$ ipython --no-banner

In [1]: import numpy as np

In [2]: from numpy import linalg as LA

In [3]: np.set_printoptions(suppress=True, linewidth=120)

In [4]: M = np.load("w.npy")

In [5]: M
Out[5]: 
array([[73, 39, 16],
       [39, 45, 54],
       [16, 54, 89]])

In [6]: np.allclose(M, M.T)
Out[6]: True

In [7]: np.round(np.abs(LA.eigvals(M)).max(), 3)
Out[7]: np.float64(143.727)

In [8]: np.trace(M)
Out[8]: np.int64(207)

In [9]: print((M + M.T) / 2)
[[73. 39. 16.]
 [39. 45. 54.]
 [16. 54. 89.]]

In [10]: print(M @ M)
[[ 7106  5466  4698]
 [ 5466  6462  7860]
 [ 4698  7860 11093]]

In [11]: (M - M.T) / 2
Out[11]: 
array([[0., 0., 0.],
       [0., 0., 0.],
       [0., 0., 0.]])

In [12]: print(np.allclose(M @ M.T, M.T @ M))
True

In [13]: other = M[0, 0] * M[1:] - np.outer(M[1:, 0], M[0])

In [14]: other
Out[14]: 
array([[   0, 1764, 3318],
       [   0, 3318, 6241]])

In [15]: print(np.round(M[:, 0] / M[0, 0], 3))
[1.    0.534 0.219]

In [16]: np.flatnonzero(~other.round(6).any(axis=1))
Out[16]: array([], dtype=int64)

In [17]: [round(float(x), 3) for x in LA.svd(M, compute_uv=False)[:3]]
Out[17]: [143.727, 63.273, 0.0]

In [18]: LA.cond(M) > 100
Out[18]: np.True_

In [19]: LA.matrix_rank(M, rtol=0.1)
Out[19]: np.int64(2)

In [20]: print(np.argsort(-LA.norm(M, axis=0).round(6), kind="stable")[:3])
[2 0 1]

In [21]: W0 = np.load("layer3.npy")

In [22]: W0
Out[22]: 
array([[-2.,  0.],
       [ 0., -1.]])

In [23]: P = np.triu(np.array([[-2, -2], [0, -1]]), 1) + np.eye(2)

In [24]: other = P @ W0 @ LA.inv(P)

In [25]: np.poly(other)
Out[25]: array([1., 3., 2.])

In [26]: other
Out[26]: 
array([[-2., -2.],
       [ 0., -1.]])

In [27]: P @ W0 - W0 @ P
Out[27]: 
array([[ 0., -2.],
       [ 0.,  0.]])

In [28]: LA.matrix_rank(other)
Out[28]: np.int64(2)

In [29]: u, g = other[1], other[0]

In [30]: u @ u
Out[30]: np.float64(1.0)

In [31]: u @ g
Out[31]: np.float64(2.0)

In [32]: pr = (u @ g) / (u @ u) * u

In [33]: print(round(LA.norm(u + g) ** 2 + LA.norm(u - g) ** 2, 3))
18.0

In [34]: print((g - pr) @ u)
0.0

In [35]: np.outer(u, g)
Out[35]: 
array([[-0., -0.],
       [ 2.,  2.]])

In [36]: pr
Out[36]: array([ 0., -2.])

In [37]: O = W0.astype(float).copy()

In [38]: for j in range(2):
    ...:     O[:, j] -= O[:, :j] @ (O[:, :j].T @ O[:, j])
    ...:     O[:, j] /= LA.norm(O[:, j])
    ...: 

In [39]: O
Out[39]: 
array([[-1.,  0.],
       [ 0., -1.]])

In [40]: vals, vecs = LA.eig(W0)

In [41]: W0 @ vecs[:, 0] - vals[0] * vecs[:, 0]
Out[41]: array([0., 0.])

In [42]: vals
Out[42]: array([-2., -1.])

In [43]: print(np.round(np.sort(LA.eigvals(W0.T)), 3))
[-2. -1.]

In [44]: E = np.load("case1.npy")

In [45]: E
Out[45]: 
array([[2., 4., 0., 0.],
       [4., 2., 4., 0.],
       [0., 4., 3., 4.],
       [0., 0., 4., 5.]])

In [46]: E.reshape(-1, 2)
Out[46]: 
array([[2., 4.],
       [0., 0.],
       [4., 2.],
       [4., 0.],
       [0., 4.],
       [3., 4.],
       [0., 0.],
       [4., 5.]])

In [47]: t3 = E.reshape(4, 2, -1)

In [48]: np.swapaxes(t3, 1, 2)[0]
Out[48]: 
array([[2., 0.],
       [4., 0.]])

In [49]: np.einsum("ihd,jhd->hij", t3, t3).shape
Out[49]: (2, 4, 4)

In [50]: t3.shape
Out[50]: (4, 2, 2)

In [51]: print(t3.sum(axis=1))
[[2. 4.]
 [8. 2.]
 [3. 8.]
 [4. 5.]]

In [52]: vals, vecs = LA.eigh(E)

In [53]: np.round(np.abs(vecs[:, -1]), 3)
Out[53]: array([0.25 , 0.47 , 0.633, 0.561])

In [54]: np.round(LA.eigvalsh(E @ E), 3)
Out[54]: array([ 0.504, 15.026, 31.939, 90.531])

In [55]: print(np.unique(vals.round(6) + 0, return_counts=True)[1])
[1 1 1 1]

In [56]: np.abs(vecs[:, -1]).round(6).argmax()
Out[56]: np.int64(2)

In [57]: np.round(vecs.T @ E @ vecs, 3) + 0
Out[57]: 
array([[-3.876,  0.   ,  0.   ,  0.   ],
       [ 0.   ,  0.71 ,  0.   ,  0.   ],
       [ 0.   ,  0.   ,  5.651,  0.   ],
       [ 0.   ,  0.   ,  0.   ,  9.515]])

In [58]: np.round(LA.svd(E, compute_uv=False), 3)
Out[58]: array([9.515, 5.651, 3.876, 0.71 ])

In [59]: vals.sum(), np.trace(E)
Out[59]: (np.float64(12.0), np.float64(12.0))

In [60]: m1 = np.loadtxt("block1.csv", delimiter=",")

In [61]: m1
Out[61]: 
array([[-4.026, -2.908,  0.581],
       [-1.056, -2.1  , -4.413],
       [-3.275, -3.045,  2.236],
       [-0.275, -4.973, -0.436],
       [-0.802,  3.805, -3.143],
       [ 2.096, -4.49 ,  0.665],
       [-2.372, -3.643, -2.47 ],
       [ 4.334,  2.21 , -1.156],
       [-1.349, -4.383, -1.992],
       [-3.829,  3.216,  0.025],
       [ 2.276, -0.702,  4.397],
       [ 2.734,  3.353,  2.507]])

In [62]: other = m1 / LA.norm(m1, axis=1, keepdims=True)

In [63]: C2 = other @ other.T

In [64]: (C2 - 2 * np.eye(12)).round(6).argmax(axis=1)
Out[64]: array([ 2,  6,  0,  8,  9,  3,  8, 11,  6,  4, 11,  7])

In [65]: np.round(np.degrees(np.arccos(np.clip(C2[11, 4], -1, 1))), 3)
Out[65]: np.float64(83.833)

In [66]: (np.abs(C2) > 0.9).astype(int)
Out[66]: 
array([[1, 0, 1, 0, 0, 0, 0, 1, 0, 0, 0, 0],
       [0, 1, 0, 0, 0, 0, 0, 0, 0, 0, 0, 0],
       [1, 0, 1, 0, 0, 0, 0, 1, 0, 0, 0, 0],
       [0, 0, 0, 1, 0, 0, 0, 0, 1, 0, 0, 0],
       [0, 0, 0, 0, 1, 0, 0, 0, 0, 0, 0, 0],
       [0, 0, 0, 0, 0, 1, 0, 0, 0, 0, 0, 0],
       [0, 0, 0, 0, 0, 0, 1, 0, 1, 0, 0, 1],
       [1, 0, 1, 0, 0, 0, 0, 1, 0, 0, 0, 0],
       [0, 0, 0, 1, 0, 0, 1, 0, 1, 0, 0, 1],
       [0, 0, 0, 0, 0, 0, 0, 0, 0, 1, 0, 0],
       [0, 0, 0, 0, 0, 0, 0, 0, 0, 0, 1, 0],
       [0, 0, 0, 0, 0, 0, 1, 0, 1, 0, 0, 1]])

In [67]: F = np.load("test9.npy")

In [68]: F
Out[68]: 
array([[ 0.,  5.,  0.],
       [ 5.,  1.,  5.],
       [ 0.,  5., -1.]])

In [69]: W0.ravel(order="F")
Out[69]: array([-2.,  0.,  0., -1.])

In [70]: W0.reshape(-1, 2)
Out[70]: 
array([[-2.,  0.],
       [ 0., -1.]])

In [71]: t3 = W0.reshape(2, 2, -1)

In [72]: print(np.swapaxes(t3, 1, 2)[1])
[[ 0. -1.]]

In [73]: print(np.einsum("ihd,jhd->hij", t3, t3).shape)
(2, 2, 2)

In [74]: t3.transpose(1, 0, 2)
Out[74]: 
array([[[-2.],
        [ 0.]],

       [[ 0.],
        [-1.]]])

In [75]: x0 = np.array([-2, -3, -2])

In [76]: y = m1 @ x0

In [77]: print(np.round(LA.pinv(m1) @ m1, 3) + 0)
[[1. 0. 0.]
 [0. 1. 0.]
 [0. 0. 1.]]

In [78]: np.round(LA.solve(m1.T @ m1, m1.T @ y), 3)
Out[78]: array([-2., -3., -2.])

In [79]: print(np.round(LA.lstsq(m1, y)[0], 3))
[-2. -3. -2.]

In [80]: y.round(3)
Out[80]: array([ 15.614,  17.238,  11.213,  16.341,  -3.525,   7.948,  20.613, -12.986,  19.831,  -2.04 , -11.24 , -20.541])

In [81]: rng = np.random.default_rng(479)

In [82]: y = y + 0.02 * rng.normal(size=12)

In [83]: y.round(3)
Out[83]: array([ 15.615,  17.225,  11.2  ,  16.322,  -3.529,   7.966,  20.615, -12.986,  19.827,  -2.014, -11.232, -20.581])

In [84]: beta, *_ = LA.lstsq(m1, y)

In [85]: [round(float(LA.norm(LA.solve(m1.T @ m1 + lam * np.eye(3), m1.T @ y))), 2) for lam in (0, 1, 10, 100)]
Out[85]: [4.12, 4.09, 3.85, 2.46]

In [86]: beta.round()
Out[86]: array([-2., -3., -2.])
